$ python -q
>>> import numpy as np
>>> np.set_printoptions(precision=3, suppress=True, linewidth=140)
>>> def tidy(a):
...     return np.round(a, 3) + 0
... 
>>> K = np.load("w.npy")
>>> print(K)
[[ 1  5  0  2]
 [ 1  5  0  0]
 [ 2 10  0  2]]
>>> # rank 2
>>> r0, r1 = K[1], K[0]
>>> print(r0 @ r1)
26
>>> pr = (r0 @ r1) / (r0 @ r0) * r0
>>> print(np.outer(r0, r1))
[[ 1  5  0  2]
 [ 5 25  0 10]
 [ 0  0  0  0]
 [ 0  0  0  0]]
>>> print(r1 - pr)
[0. 0. 0. 2.]
>>> print(pr)
[1. 5. 0. 0.]
>>> print(np.argsort(-np.linalg.norm(K, axis=0).round(6), kind="stable")[:3])
[1 3 0]
>>> print([round(float(x), 3) for x in np.linalg.svd(K, compute_uv=False)[:3]])
[12.731, 1.387, 0.0]
>>> print(np.linalg.cond(K) > 100)
True
>>> print(np.linalg.matrix_rank(K, rtol=0.1))
2
>>> gram = K.T @ K
>>> print(tidy(np.linalg.eigvalsh(gram)[::-1]))
[162.075   1.925   0.      0.   ]
>>> print((K @ K.T).shape)
(3, 3)
>>> print(np.linalg.matrix_rank(gram))
2
>>> print(np.allclose(gram, gram.T))
True
>>> print(gram)
[[  6  30   0   6]
 [ 30 150   0  30]
 [  0   0   0   0]
 [  6  30   0   8]]
>>> J = np.load("sample13.npy")
>>> print(J)
[[-0.854  0.082  0.014]
 [-3.581  0.483 -0.021]
 [-4.542  0.46   0.132]
 [ 1.68  -0.262 -0.054]
 [-3.6    0.473 -0.031]
 [-4.466  0.475 -0.113]
 [ 0.879 -0.129  0.053]
 [-4.477  0.496 -0.027]
 [-4.558  0.524 -0.057]
 [-4.517  0.413 -0.012]
 [-3.614  0.417  0.013]
 [ 2.668 -0.345 -0.04 ]
 [ 3.583 -0.419 -0.024]
 [ 4.459 -0.395  0.05 ]
 [-1.793  0.227 -0.053]
 [-4.452  0.453 -0.016]
 [ 4.442 -0.541 -0.04 ]
 [ 4.532 -0.515 -0.021]
 [-1.791  0.18   0.023]
 [-4.549  0.536  0.005]
 [-1.863  0.276 -0.018]
 [ 1.849 -0.235  0.001]
 [ 4.585 -0.534  0.069]]
>>> # column 0 is much longer than the rest
>>> gram = np.cov(J, rowvar=False)
>>> print(np.median(J, axis=0))
[-1.793  0.227 -0.018]
>>> print(tidy(np.linalg.eigvalsh(gram)[::-1]))
[13.008  0.003  0.002]
>>> print(tidy(J.std(axis=0)))
[3.505 0.399 0.049]
>>> print(tidy(np.corrcoef(J[:, 1], J[:, 2])[0, 1]))
-0.121
>>> print(gram.shape)
(3, 3)
>>> proj = J @ np.linalg.solve(J.T @ J, J.T)
>>> print(np.allclose(proj @ proj, proj))
True
>>> idx = J[:, 0] > np.median(J[:, 0])
>>> r0 = J[idx].mean(axis=0) - J[~idx].mean(axis=0)
>>> print(((J - J.mean(axis=0)) @ r0 > 0).astype(int))
[1 0 0 1 0 0 1 0 0 0 0 1 1 1 0 0 1 1 0 0 0 1 1]
>>> print(tidy((((J - J.mean(axis=0)) @ r0 > 0) == idx).mean()))
0.957
>>> print(idx.astype(int))
[1 0 0 1 0 0 1 0 0 0 0 1 1 1 0 0 1 1 1 0 0 1 1]
